% ipython --no-banner

In [1]: import numpy as np

In [2]: np.set_printoptions(precision=2, suppress=True, linewidth=200, floatmode="fixed")

In [3]: X = np.load("dump.npy")

In [4]: X
Out[4]: 
array([[-2,  0,  0,  0,  0,  0,  0,  0],
       [ 0, -2,  0,  0,  0,  0,  0,  0],
       [-3, -2, -3,  0,  0,  0,  0,  0],
       [ 1, -2,  3, -2,  0,  0,  0,  0],
       [-2, -3, -2, -3,  2,  0,  0,  0],
       [-1,  3,  2, -1, -2,  2,  0,  0],
       [ 3,  2,  2, -2,  3,  3,  0,  0],
       [-1,  3, -2,  1,  0,  3,  3, -1]])

In [5]: W1 = np.array([[1, 3],
   ...:     [0, -1],
   ...:     [-1, 1],
   ...:     [-2, -2],
   ...:     [2, 3],
   ...:     [-2, -1],
   ...:     [-3, 1],
   ...:     [1, -3]])

In [6]: beta = np.array([3, 2])

In [7]: H = np.maximum(X @ W1 + beta, 0)

In [8]: H
Out[8]: 
array([[ 1,  0],
       [ 3,  4],
       [ 3,  0],
       [ 5, 14],
       [13,  9],
       [ 0,  0],
       [ 8, 21],
       [ 0,  0]])

In [9]: Z = np.array([[6, 8, 6], [7, 8, 9]])

In [10]: W1 @ Z
Out[10]: 
array([[ 27,  32,  33],
       [ -7,  -8,  -9],
       [  1,   0,   3],
       [-26, -32, -30],
       [ 33,  40,  39],
       [-19, -24, -21],
       [-11, -16,  -9],
       [-15, -16, -21]])

In [11]: H @ Z
Out[11]: 
array([[  6,   8,   6],
       [ 46,  56,  54],
       [ 18,  24,  18],
       [128, 152, 156],
       [141, 176, 159],
       [  0,   0,   0],
       [195, 232, 237],
       [  0,   0,   0]])

In [12]: U, sig, VT = np.linalg.svd(X)

In [13]: sig.round(2) + 0
Out[13]: array([8.39, 7.05, 5.55, 4.00, 2.22, 1.09, 1.03, 0.00])

In [14]: np.argmax(sig[:-1] / (sig[1:] + 1e-6)) + 1
Out[14]: np.int64(7)

In [15]: other = U[:, :7] @ np.diag(sig[:7]) @ VT[:7]

In [16]: np.linalg.matrix_rank(other)
Out[16]: np.int64(7)

In [17]: np.linalg.matrix_rank(X, rtol=0.05)
Out[17]: np.int64(7)

In [18]: rng = np.random.default_rng(9751)

In [19]: z = rng.permutation(8)

In [20]: z
Out[20]: array([2, 7, 1, 5, 4, 6, 3, 0])

In [21]: other = X[z][:, z]

In [22]: np.allclose(other, X)
Out[22]: False

In [23]: np.diag(other)
Out[23]: array([-3, -1, -2,  2,  2,  0, -2, -2])

In [24]: other
Out[24]: 
array([[-3,  0, -2,  0,  0,  0,  0, -3],
       [-2, -1,  3,  3,  0,  3,  1, -1],
       [ 0,  0, -2,  0,  0,  0,  0,  0],
       [ 2,  0,  3,  2, -2,  0, -1, -1],
       [-2,  0, -3,  0,  2,  0, -3, -2],
       [ 2,  0,  2,  3,  3,  0, -2,  3],
       [ 3,  0, -2,  0,  0,  0, -2,  1],
       [ 0,  0,  0,  0,  0,  0,  0, -2]])

In [25]: mat = np.loadtxt("sample2.csv", delimiter=",")

In [26]: mat
Out[26]: 
array([[-0.31, -0.24, -0.21, -0.31, -0.33,  0.74, -0.19,  0.09],
       [ 0.00, -0.37,  0.04, -0.73,  0.47, -0.14,  0.11, -0.28],
       [-0.18,  0.22, -0.15,  0.09, -0.24,  0.06,  0.27, -0.87],
       [ 0.04,  0.29, -0.26,  0.02,  0.38,  0.36,  0.71,  0.25],
       [ 0.63, -0.30,  0.41, -0.06, -0.41,  0.18,  0.38, -0.04],
       [ 0.27,  0.50, -0.35, -0.55, -0.40, -0.26, -0.04,  0.16],
       [ 0.63, -0.08, -0.47,  0.19,  0.29,  0.24, -0.39, -0.23],
       [-0.09, -0.57, -0.59,  0.17, -0.24, -0.36,  0.29,  0.13]])

In [27]: np.linalg.norm(mat, axis=0)
Out[27]: array([1.00, 1.00, 1.00, 1.00, 1.00, 1.00, 1.00, 1.00])

In [28]: np.round(mat.T @ mat, 2) + 0
Out[28]: 
array([[1.00, 0.00, 0.00, 0.00, 0.00, 0.00, 0.00, 0.00],
       [0.00, 1.00, 0.00, 0.00, 0.00, 0.00, 0.00, 0.00],
       [0.00, 0.00, 1.00, 0.00, 0.00, 0.00, 0.00, 0.00],
       [0.00, 0.00, 0.00, 1.00, 0.00, 0.00, 0.00, 0.00],
       [0.00, 0.00, 0.00, 0.00, 1.00, 0.00, 0.00, 0.00],
       [0.00, 0.00, 0.00, 0.00, 0.00, 1.00, 0.00, 0.00],
       [0.00, 0.00, 0.00, 0.00, 0.00, 0.00, 1.00, 0.00],
       [0.00, 0.00, 0.00, 0.00, 0.00, 0.00, 0.00, 1.00]])

In [29]: O, vecs = np.linalg.qr(mat[:, :5])[0], np.linalg.qr(mat[:, 5:])[0]

In [30]: sig = np.linalg.svd(O.T @ vecs, compute_uv=False)

In [31]: np.degrees(np.arccos(sig.clip(0, 1)))
Out[31]: array([90.00, 90.00, 90.00])

In [32]: (sig > 0.9).sum()
Out[32]: np.int64(0)

In [33]: np.round(np.linalg.norm(O @ O.T - vecs @ vecs.T, 2), 2)
Out[33]: np.float64(1.0)

In [34]: np.linalg.determinant(mat)
Traceback (most recent call last):
  Cell In[34], line 1
    np.linalg.determinant(mat)
AttributeError: module 'numpy.linalg' has no attribute 'determinant'


In [35]: np.sort(np.abs(np.linalg.eigvals(mat)))
Out[35]: array([1.00, 1.00, 1.00, 1.00, 1.00, 1.00, 1.00, 1.00])

In [36]: (mat - mat.T) / 2
Out[36]: 
array([[ 0.00, -0.12, -0.01, -0.18, -0.48,  0.24, -0.41,  0.09],
       [ 0.12,  0.00, -0.09, -0.51,  0.39, -0.32,  0.09,  0.15],
       [ 0.01,  0.09,  0.00,  0.17, -0.33,  0.20,  0.37, -0.14],
       [ 0.18,  0.51, -0.17,  0.00,  0.22,  0.46,  0.26,  0.04],
       [ 0.48, -0.39,  0.33, -0.22,  0.00,  0.29,  0.05,  0.10],
       [-0.24,  0.32, -0.20, -0.46, -0.29,  0.00, -0.14,  0.26],
       [ 0.41, -0.09, -0.37, -0.26, -0.05,  0.14,  0.00, -0.26],
       [-0.09, -0.15,  0.14, -0.04, -0.10, -0.26,  0.26,  0.00]])

In [37]: np.round(np.linalg.det(mat), 2)
Out[37]: np.float64(-1.0)

In [38]: mat.inv()
Traceback (most recent call last):
  Cell In[38], line 1
    mat.inv()
AttributeError: 'numpy.ndarray' object has no attribute 'inv'


In [39]: f, r1 = mat[3], mat[0]

In [40]: round(float(f @ r1), 2)
Out[40]: 0.0

In [41]: round(f @ f, 2)
Out[41]: np.float64(1.0)

In [42]: pr = (f @ r1) / (f @ f) * f

In [43]: r1 - pr
Out[43]: array([-0.31, -0.24, -0.21, -0.31, -0.33,  0.74, -0.19,  0.09])

In [44]: np.round(np.outer(f, r1), 2) + 0
Out[44]: 
array([[-0.01, -0.01, -0.01, -0.01, -0.01,  0.03, -0.01,  0.00],
       [-0.09, -0.07, -0.06, -0.09, -0.09,  0.21, -0.05,  0.03],
       [ 0.08,  0.06,  0.05,  0.08,  0.09, -0.19,  0.05, -0.02],
       [-0.01, -0.01,  0.00, -0.01, -0.01,  0.02,  0.00,  0.00],
       [-0.12, -0.09, -0.08, -0.12, -0.13,  0.28, -0.07,  0.03],
       [-0.11, -0.09, -0.08, -0.11, -0.12,  0.27, -0.07,  0.03],
       [-0.22, -0.17, -0.15, -0.22, -0.23,  0.53, -0.13,  0.06],
       [-0.08, -0.06, -0.05, -0.08, -0.08,  0.19, -0.05,  0.02]])

In [45]: round((r1 - pr) @ f, 2)
Out[45]: np.float64(0.0)

In [46]: pr.round(2) + 0
Out[46]: array([0.00, 0.00, 0.00, 0.00, 0.00, 0.00, 0.00, 0.00])

In [47]: round(float(np.linalg.norm(f + r1) ** 2 + np.linalg.norm(f - r1) ** 2), 2)
Out[47]: 4.0
